$ ipython --no-banner

In [1]: import numpy as np

In [2]: import numpy.linalg as la

In [3]: np.set_printoptions(precision=2, suppress=True, linewidth=200, legacy="1.25")

In [4]: sv = 10 * 0.9 ** np.arange(8)

In [5]: q, _ = la.qr(np.array([[1.6, 1.9, -1.0, 0.2, -0.2, 1.4, 0.4, 0.4],
   ...:     [1.4, -0.4, 0.7, 0.5, 0.5, -1.2, 1.5, 1.3],
   ...:     [0.7, -0.4, 0.5, 0.8, 1.9, 1.0, 0.9, -1.2],
   ...:     [-0.4, -0.6, 0.5, 1.1, 1.2, 0.3, -0.6, 0.5],
   ...:     [-0.2, 1.0, -0.2, -1.5, 0.9, -0.2, -0.6, 1.4],
   ...:     [0.0, 0.3, 0.5, -0.4, 1.2, 0.0, -1.0, 1.0],
   ...:     [-0.6, 0.4, 0.9, -0.8, -1.5, -3.6, -0.4, 0.6],
   ...:     [0.5, -1.0, -1.1, 0.8, 1.1, -1.7, 1.2, -1.3]]))

In [6]: rng = np.random.default_rng(9649)

In [7]: A = rng.normal(size=(12, 8)) * sv @ q

In [8]: A
Out[8]: 
array([[ -5.14,  -1.42, -11.61,   2.86,   0.57,  -6.22,   5.63,  -9.03],
       [ -0.92,   6.33,   4.06,  14.05,  -5.37,   2.44,  -0.58,   2.7 ],
       [ -8.19, -10.01,  -6.41,  -2.84,   0.19,  18.57, -10.98,   4.9 ],
       [ 13.05,   3.62,   2.02,   7.75,   1.13,  -2.99,   7.77,   0.57],
       [ 19.73,  -3.26,  -4.6 ,  -1.54,   1.79,  -0.79,  -0.32,  -1.92],
       [  4.44,  -6.66,  -5.21,   9.42,   3.67,  -0.99,  -0.89,  -6.73],
       [ 10.94,   3.97,  -6.13, -15.59,  -3.15,   0.62,  -9.98,  19.04],
       [ -4.55,  -2.82,  -9.87,  -9.74,   0.41, -10.41,   2.38,  -0.32],
       [-11.67,   6.53,  -3.07,   4.55, -12.64, -14.07,   8.81,  -5.05],
       [-20.61,  15.46,   0.22,  -9.05,  -1.66,   1.06,  -0.34,  -7.27],
       [  3.35,  -0.69,  -3.78,  -0.41,  -4.9 ,  -8.63,   3.31,  -3.69],
       [ -4.17,   1.72,   6.8 ,   2.45,   0.59,  11.82, -13.24,   9.88]])

In [9]: labels = rng.permutation(8)

In [10]: out = A[:, labels] * rng.choice([-1, 1], 8)

In [11]: out
Out[11]: 
array([[ -5.63,  -2.86,  11.61,   6.22,   5.14,   0.57,  -1.42,  -9.03],
       [  0.58, -14.05,  -4.06,  -2.44,   0.92,  -5.37,   6.33,   2.7 ],
       [ 10.98,   2.84,   6.41, -18.57,   8.19,   0.19, -10.01,   4.9 ],
       [ -7.77,  -7.75,  -2.02,   2.99, -13.05,   1.13,   3.62,   0.57],
       [  0.32,   1.54,   4.6 ,   0.79, -19.73,   1.79,  -3.26,  -1.92],
       [  0.89,  -9.42,   5.21,   0.99,  -4.44,   3.67,  -6.66,  -6.73],
       [  9.98,  15.59,   6.13,  -0.62, -10.94,  -3.15,   3.97,  19.04],
       [ -2.38,   9.74,   9.87,  10.41,   4.55,   0.41,  -2.82,  -0.32],
       [ -8.81,  -4.55,   3.07,  14.07,  11.67, -12.64,   6.53,  -5.05],
       [  0.34,   9.05,  -0.22,  -1.06,  20.61,  -1.66,  15.46,  -7.27],
       [ -3.31,   0.41,   3.78,   8.63,  -3.35,  -4.9 ,  -0.69,  -3.69],
       [ 13.24,  -2.45,  -6.8 , -11.82,   4.17,   0.59,   1.72,   9.88]])

In [12]: Uu, _, Vt = la.svd(A.T @ out)

In [13]: labels
Out[13]: array([6, 3, 2, 5, 0, 4, 1, 7])

In [14]: np.round(la.lstsq(A, out)[0], 2) + 0
Out[14]: 
array([[ 0.,  0.,  0.,  0., -1.,  0.,  0.,  0.],
       [ 0.,  0.,  0.,  0.,  0.,  0.,  1.,  0.],
       [ 0.,  0., -1.,  0.,  0.,  0.,  0.,  0.],
       [ 0., -1.,  0.,  0.,  0.,  0.,  0.,  0.],
       [ 0.,  0.,  0.,  0.,  0.,  1.,  0.,  0.],
       [ 0.,  0.,  0., -1.,  0.,  0.,  0.,  0.],
       [-1.,  0.,  0.,  0.,  0.,  0.,  0.,  0.],
       [ 0.,  0.,  0.,  0.,  0.,  0.,  0.,  1.]])

In [15]: x = np.array([9, 0, -5, -4, 7, 0, 2, -2])

In [16]: y = A @ x

In [17]: np.round(la.lstsq(A, y)[0], 2) + 0
Out[17]: array([ 9.,  0., -5., -4.,  7.,  0.,  2., -2.])

In [18]: y = y + 0.05 * rng.normal(size=12)

In [19]: y
Out[19]: array([  33.73, -128.93,  -60.82,   98.58,  222.43,   65.73,  111.45,   55.65, -168.69, -148.12,   30.42, -123.42])

In [20]: beta, *_ = la.lstsq(A, y)

In [21]: [round(float(la.norm(la.solve(A.T @ A + lam * np.eye(8), A.T @ y))), 2) for lam in (0, 1, 10, 100)]
Out[21]: [13.38, 13.34, 13.01, 11.18]

In [22]: round(float(la.norm(y - A @ beta)), 2)
Out[22]: 0.09

In [23]: np.round(A.T @ (y - A @ beta), 2) + 0
Out[23]: array([0., 0., 0., 0., 0., 0., 0., 0.])

In [24]: X = np.array([[1, 3, 2, 1, 2, 2, 2, 3, 2, 1],
    ...:     [2, 1, 2, 3, 1, 2, 3, 3, 3, 1],
    ...:     [0, 2, 3, 3, 1, 2, 1, 2, 0, 0],
    ...:     [0, 2, 3, 3, 1, 2, 1, 2, 0, 0],
    ...:     [1, 0, 3, 1, 0, 3, 2, 2, 3, 0],
    ...:     [0, 3, 3, 2, 2, 1, 0, 2, 1, 1]])

In [25]: # rows 2 and 3 are equal

In [26]: x = np.array([-4, -4, 9, -6, -7, 0, 5, 6, -8, 5])

In [27]: a = np.maximum(X @ x, 0)

In [28]: a
Out[28]: array([ 0,  0, 11, 11, 15,  0])

In [29]: np.tanh(X @ x)
Out[29]: array([-0.76, -1.  ,  1.  ,  1.  ,  1.  , -0.96])

In [30]: np.maximum(X @ x, 0) - np.maximum(-X @ x, 0)
Out[30]: array([-1, -5, 11, 11, 15, -2])

In [31]: la.matrix_rank(X, rtol=0.1)
Out[31]: 4

In [32]: [round(float(x), 2) for x in la.svd(X, compute_uv=False)[:3]]
Out[32]: [13.74, 4.68, 3.04]

In [33]: K = np.array([[0, 1, 0, 0, 1, 1, 1, 1],
    ...:     [1, 0, 0, 1, 1, 1, 0, 1],
    ...:     [0, 0, 0, 0, 0, 0, 0, 0],
    ...:     [0, 1, 0, 0, 1, 0, 1, 1],
    ...:     [1, 1, 0, 1, 0, 1, 1, 1],
    ...:     [1, 1, 0, 0, 1, 0, 1, 1],
    ...:     [1, 0, 0, 1, 1, 1, 0, 1],
    ...:     [1, 1, 0, 1, 1, 1, 1, 0]])

In [34]: proj = A @ la.solve(A.T @ A, A.T)

In [35]: np.allclose(proj @ proj, proj)
Out[35]: True

In [36]: la.matrix_rank(np.eye(12) - proj)
Out[36]: 4

In [37]: K @ K
Out[37]: 
array([[5, 3, 0, 4, 4, 4, 3, 4],
       [3, 5, 0, 2, 4, 3, 5, 4],
       [0, 0, 0, 0, 0, 0, 0, 0],
       [4, 2, 0, 4, 3, 4, 2, 3],
       [4, 4, 0, 3, 6, 4, 4, 5],
       [4, 3, 0, 4, 4, 5, 3, 4],
       [3, 5, 0, 2, 4, 3, 5, 4],
       [4, 4, 0, 3, 5, 4, 4, 6]])

In [38]: Lm = np.diag(K.sum(axis=1)) - K

In [39]: Lm @ np.ones(8)
Out[39]: array([0., 0., 0., 0., 0., 0., 0., 0.])

In [40]: la.matrix_rank(Lm)
Out[40]: 6

In [41]: np.round(la.eigvalsh(Lm), 2) + 0
Out[41]: array([0., 0., 4., 5., 6., 7., 7., 7.])

In [42]: round(la.det(Lm[1:, 1:]))
Out[42]: 0

In [43]: Uu, sv, Vt = la.svd(K)

In [44]: evecs = Vt[:(sv > 1e-8).sum()]

In [45]: x = K[2] + -2 * K[1] + rng.integers(2) * np.eye(8)[7]

In [46]: x
Out[46]: array([-2.,  0.,  0., -2., -2., -2.,  0., -1.])

In [47]: np.round(np.diag(evecs.T @ evecs), 2) + 0
Out[47]: array([1. , 0.5, 0. , 1. , 1. , 1. , 0.5, 1. ])

In [48]: m1 = np.load("dump.npy")

In [49]: m1
Out[49]: 
array([[ 1, -1,  0,  0],
       [ 2, -2,  0,  0],
       [ 0,  0,  1, -1],
       [ 0,  0,  2, -2]])

In [50]: # 2 blocks once reordered

In [51]: [round(float(x), 2) for x in la.svd(m1, compute_uv=False)[:3]]
Out[51]: [3.16, 3.16, 0.0]

In [52]: np.argsort(-la.norm(m1, axis=0).round(6), kind="stable")[:3]
Out[52]: array([0, 1, 2])

In [53]: np.round(la.norm(m1, 2) / la.norm(m1), 2)
Out[53]: 0.71

In [54]: u = np.array([1, 2, 1, 0, -2])

In [55]: arr = -2 * np.eye(5) + np.outer(u, u)

In [56]: arr
Out[56]: 
array([[-1.,  2.,  1.,  0., -2.],
       [ 2.,  2.,  2.,  0., -4.],
       [ 1.,  2., -1.,  0., -2.],
       [ 0.,  0.,  0., -2.,  0.],
       [-2., -4., -2.,  0.,  2.]])

In [57]: evals, evecs = la.eigh(arr)

In [58]: evecs @ np.diag(evals) @ evecs.T
Out[58]: 
array([[-1.,  2.,  1.,  0., -2.],
       [ 2.,  2.,  2.,  0., -4.],
       [ 1.,  2., -1.,  0., -2.],
       [ 0.,  0.,  0., -2.,  0.],
       [-2., -4., -2.,  0.,  2.]])

In [59]: evals.sum(), np.trace(arr)
Out[59]: (0.0, 0.0)

In [60]: np.unique(evals.round(6) + 0, return_counts=True)[1]
Out[60]: array([4, 1])

In [61]: np.round(evecs.T @ arr @ evecs, 2) + 0
Out[61]: 
array([[-2.,  0.,  0.,  0.,  0.],
       [ 0., -2.,  0.,  0.,  0.],
       [ 0.,  0., -2.,  0.,  0.],
       [ 0.,  0.,  0., -2.,  0.],
       [ 0.,  0.,  0.,  0.,  8.]])

In [62]: la.svd(arr, compute_uv=False)
Out[62]: array([8., 2., 2., 2., 2.])

In [63]: out = la.inv(arr)

In [64]: la.inv(out)
Out[64]: 
array([[-1.,  2.,  1., -0., -2.],
       [ 2.,  2.,  2., -0., -4.],
       [ 1.,  2., -1., -0., -2.],
       [-0., -0., -0., -2., -0.],
       [-2., -4., -2., -0.,  2.]])

In [65]: round(float(la.cond(arr)), 2)
Out[65]: 4.0

In [66]: out
Out[66]: 
array([[-0.44,  0.12,  0.06,  0.  , -0.12],
       [ 0.12, -0.25,  0.12,  0.  , -0.25],
       [ 0.06,  0.12, -0.44, -0.  , -0.12],
       [-0.  , -0.  , -0.  , -0.5 , -0.  ],
       [-0.12, -0.25, -0.12, -0.  , -0.25]])

In [67]: np.round(arr @ out, 2) + 0
Out[67]: 
array([[1., 0., 0., 0., 0.],
       [0., 1., 0., 0., 0.],
       [0., 0., 1., 0., 0.],
       [0., 0., 0., 1., 0.],
       [0., 0., 0., 0., 1.]])

In [68]: np.allclose(out, arr.T)
Out[68]: False

In [69]: w1 = np.array([[5, 2, -1, -4, 1, 3],
    ...:     [5, 3, 0, 1, 1, -4],
    ...:     [5, 1, -4, -1, 2, -2],
    ...:     [-5, 1, -2, -1, -4, 3],
    ...:     [5, 4, -1, -3, 2, -4],
    ...:     [4, -2, 4, 4, 5, -3],
    ...:     [-1, -5, -2, 3, -5, 5],
    ...:     [-2, 0, -4, 3, -3, 5]])

In [70]: beta = np.array([-3, -1, -2, 3, -3, -1])

In [71]: H = np.maximum(A @ w1 + beta, 0)

In [72]: (H > 0).mean(axis=0)
Out[72]: array([0.42, 0.5 , 0.58, 0.58, 0.42, 0.75])

In [73]: la.matrix_rank(H)
Out[73]: 6

In [74]: cent = np.array([[1, 4, 1], [0, 3, 3], [1, 5, 3], [0, 3, 1], [2, 1, 3], [1, 5, 0]])

In [75]: (H @ cent).round(6).argmax(axis=1)
Out[75]: array([1, 1, 1, 1, 1, 1, 1, 1, 1, 1, 1, 1])

In [76]: np.sort(la.eigvals(arr).real)
Out[76]: array([-2., -2., -2., -2.,  8.])

In [77]: arr @ arr
Out[77]: 
array([[ 10.,  12.,   6.,   0., -12.],
       [ 12.,  28.,  12.,   0., -24.],
       [  6.,  12.,  10.,   0., -12.],
       [  0.,   0.,   0.,   4.,   0.],
       [-12., -24., -12.,   0.,  28.]])

In [78]: np.flatnonzero(la.matrix_power((arr != 0) + (arr.T != 0) + np.eye(5), 5)[4])
Out[78]: array([0, 1, 2, 4])

In [79]: (la.matrix_power((arr != 0) + (arr.T != 0) + np.eye(5), 5) > 0).astype(int)
Out[79]: 
array([[1, 1, 1, 0, 1],
       [1, 1, 1, 0, 1],
       [1, 1, 1, 0, 1],
       [0, 0, 0, 1, 0],
       [1, 1, 1, 0, 1]])

In [80]: round(la.det(arr), 2)
Out[80]: 128.0

In [81]: (arr != 0).astype(int)
Out[81]: 
array([[1, 1, 1, 0, 1],
       [1, 1, 1, 0, 1],
       [1, 1, 1, 0, 1],
       [0, 0, 0, 1, 0],
       [1, 1, 1, 0, 1]])

In [82]: feats = np.load("arr.npy")

In [83]: feats
Out[83]: 
array([[  1.9,   0.5,  -1.1],
       [ -0.7,   2.1,   2.6],
       [ -0.2,   1.1,  -1. ],
       [  0.6,   1.7,   1.4],
       [ -0.5,  -1.5,  -0.6],
       [ -0.8,  -1.4,  -0.1],
       [  0.1,  -0.7,  -0.1],
       [  8. , -24. ,  -4. ],
       [  0.4,  -0.4,  -0.6],
       [  0.2,   1.2,   0.4],
       [ -0.1,  -1. ,  -0.2],
       [ -0.1,   0. ,  -0.1],
       [ -0.9,   1.7,   0. ],
       [  2.1,   0.6,   0.8],
       [ -0.6,  -0.6,   0.2],
       [ -1.6,  -0.6,  -0.7],
       [  0.5,  -0.6,  -0.2],
       [  1. ,  -0.4,  -0.2],
       [ -0.9,   1.8,  -1.5],
       [ -0.2,   0.8,  -0.2],
       [ -0.1,  -0.7,   0. ],
       [  1.2,   0.9,  -0.1],
       [  0.7,  -0.5,   0.8],
       [ -0.3,   0.7,   0.2],
       [  0.3,   0. ,   0.1],
       [  0.2,  -1.2,  -0.4],
       [ -0.4,   0.5,   0.4],
       [ -0.6,   1.3,   0.5],
       [  0.7,  -0.3,   0.5],
       [  0.9,   0.9,  -0.4],
       [ -1.2,  -0.4,  -0.5],
       [  0.2,  -0.5,  -1.7],
       [ -1.3,   0.3,  -1.3],
       [ -0.9,  -0.5,  -1.7],
       [  0.6,  -2.8,  -0.5]])

In [84]: x = np.array([-5, 4, -1])

In [85]: y = feats @ x

In [86]: beta, lr = np.zeros(3), 1 / la.norm(feats, 2) ** 2

In [87]: for i in range(30):
    ...:     beta -= lr * feats.T @ (feats @ beta - y)
    ...:     if i % 5 == 0: print(i, round(la.norm(feats @ beta - y), 2))
    ...: 
0 20.89
5 16.74
10 13.42
15 10.76
20 8.64
25 6.94

In [88]: np.round(la.cond(feats), 2)
Out[88]: 6.26

In [89]: labels = feats[:, 2] > np.median(feats[:, 2])

In [90]: u = feats[labels].mean(axis=0) - feats[~labels].mean(axis=0)

In [91]: round(float((((feats - feats.mean(axis=0)) @ u > 0) == labels).mean()), 2)
Out[91]: 0.69

In [92]: ((feats - feats.mean(axis=0)) @ u > 0).astype(int)
Out[92]: array([1, 1, 1, 1, 0, 0, 1, 0, 0, 1, 0, 1, 1, 1, 1, 1, 1, 1, 1, 1, 1, 1, 1, 1, 1, 0, 1, 1, 1, 1, 1, 0, 1, 0, 0])

In [93]: np.argsort(-np.abs(u).round(6), kind="stable")
Out[93]: array([1, 2, 0])

In [94]: labels.astype(int)
Out[94]: array([0, 1, 0, 1, 0, 1, 1, 0, 0, 1, 0, 1, 1, 1, 1, 0, 0, 0, 0, 0, 1, 1, 1, 1, 1, 0, 1, 1, 1, 0, 0, 0, 0, 0, 0])

In [95]: Xc = (feats - feats.mean(axis=0)) / feats.std(axis=0)

In [96]: np.argwhere(np.abs(Xc) > 2)
Out[96]: 
array([[1, 2],
       [7, 0],
       [7, 1],
       [7, 2]])

In [97]: beta = la.lstsq(np.delete(Xc, 0, axis=1), Xc[:, 0])[0]

In [98]: np.abs(beta).argmax()
Out[98]: 0
